>>> import numpy as np
>>> import numpy.linalg as la
>>> np.set_printoptions(precision=2, suppress=True, linewidth=160, floatmode="fixed")
>>> def rd(a):
...     return np.round(a, 2) + 0
... 
>>> m1 = np.load("data.npy")
>>> print(m1)
[[-0.01 -0.04 -0.05]
 [ 1.13  1.17  0.79]
 [ 2.05  2.02  1.35]
 [ 2.51  2.48  1.64]
 [-0.77 -0.79 -0.52]
 [-0.74 -0.74 -0.53]
 [-4.94 -4.97 -3.29]
 [ 1.39  1.44  0.94]
 [ 0.23  0.20  0.10]
 [-1.42 -1.46 -0.96]
 [ 0.16  0.18  0.11]
 [ 3.01  3.03  2.03]
 [ 0.47  0.51  0.35]
 [-0.48 -0.52 -0.36]
 [ 1.93  1.94  1.28]
 [ 0.30  0.29  0.22]
 [ 0.12  0.06  0.03]
 [-1.76 -1.72 -1.17]
 [-0.03 -0.02  0.01]
 [-0.12 -0.05 -0.06]
 [-3.91 -3.89 -2.61]
 [-0.63 -0.57 -0.40]
 [-0.57 -0.53 -0.37]
 [-0.82 -0.84 -0.55]
 [-2.48 -2.49 -1.64]
 [ 0.72  0.73  0.50]
 [ 2.29  2.28  1.54]
 [ 0.52  0.52  0.33]
 [-1.91 -1.89 -1.30]
 [-0.87 -0.82 -0.58]
 [-2.96 -2.96 -1.97]
 [-0.44 -0.45 -0.31]]
>>> left, s, VT = la.svd(m1)
>>> print(rd(s))
[15.64  0.14  0.09]
>>> print(np.argmax(s[:-1] / (s[1:] + 1e-6)) + 1)
1
>>> Y = left[:, :1] @ np.diag(s[:1]) @ VT[:1]
>>> print(rd(la.norm(m1 - Y) / la.norm(m1)))
0.01
>>> print(rd(la.norm(m1 - Y, 2)), rd(s[1]))
0.14 0.14
>>> print(la.matrix_rank(Y))
1
>>> print(rd(np.abs(m1 - Y).max()))
0.04
>>> Y = np.c_[m1[:, :1] @ np.array([[5]]), np.array([3, 3, 4, 3, 5, -4, -2, -1, -2, 5, -3, -3, -2, 4, -4, -3, 1, 3, 4, 0, 0, 4, -3, 1, -5, 2, -4, 4, -4, 1, 2, 5])]
>>> print(rd(Y))
[[ -0.05   3.00]
 [  5.65   3.00]
 [ 10.25   4.00]
 [ 12.55   3.00]
 [ -3.85   5.00]
 [ -3.70  -4.00]
 [-24.70  -2.00]
 [  6.95  -1.00]
 [  1.15  -2.00]
 [ -7.10   5.00]
 [  0.80  -3.00]
 [ 15.05  -3.00]
 [  2.35  -2.00]
 [ -2.40   4.00]
 [  9.65  -4.00]
 [  1.50  -3.00]
 [  0.60   1.00]
 [ -8.80   3.00]
 [ -0.15   4.00]
 [ -0.60   0.00]
 [-19.55   0.00]
 [ -3.15   4.00]
 [ -2.85  -3.00]
 [ -4.10   1.00]
 [-12.40  -5.00]
 [  3.60   2.00]
 [ 11.45  -4.00]
 [  2.60   4.00]
 [ -9.55  -4.00]
 [ -4.35   1.00]
 [-14.80   2.00]
 [ -2.20   5.00]]
>>> print(rd(la.norm(la.qr(m1)[0].T @ Y, axis=0) ** 2 / ((Y ** 2).sum(axis=0) + 1e-12)))
[1.00 0.03]
>>> print(la.matrix_rank(Y))
2
>>> print(rd(la.lstsq(m1, Y[:, 0])[0]))
[5.00 0.00 0.00]
>>> print([round(float(x), 2) for x in la.svd(m1, compute_uv=False)[:3]])
[15.64, 0.14, 0.09]
>>> print(la.matrix_rank(m1, rtol=0.1))
1
>>> print(rd(np.abs(la.svd(m1)[2][-1])))
[0.03 0.53 0.84]
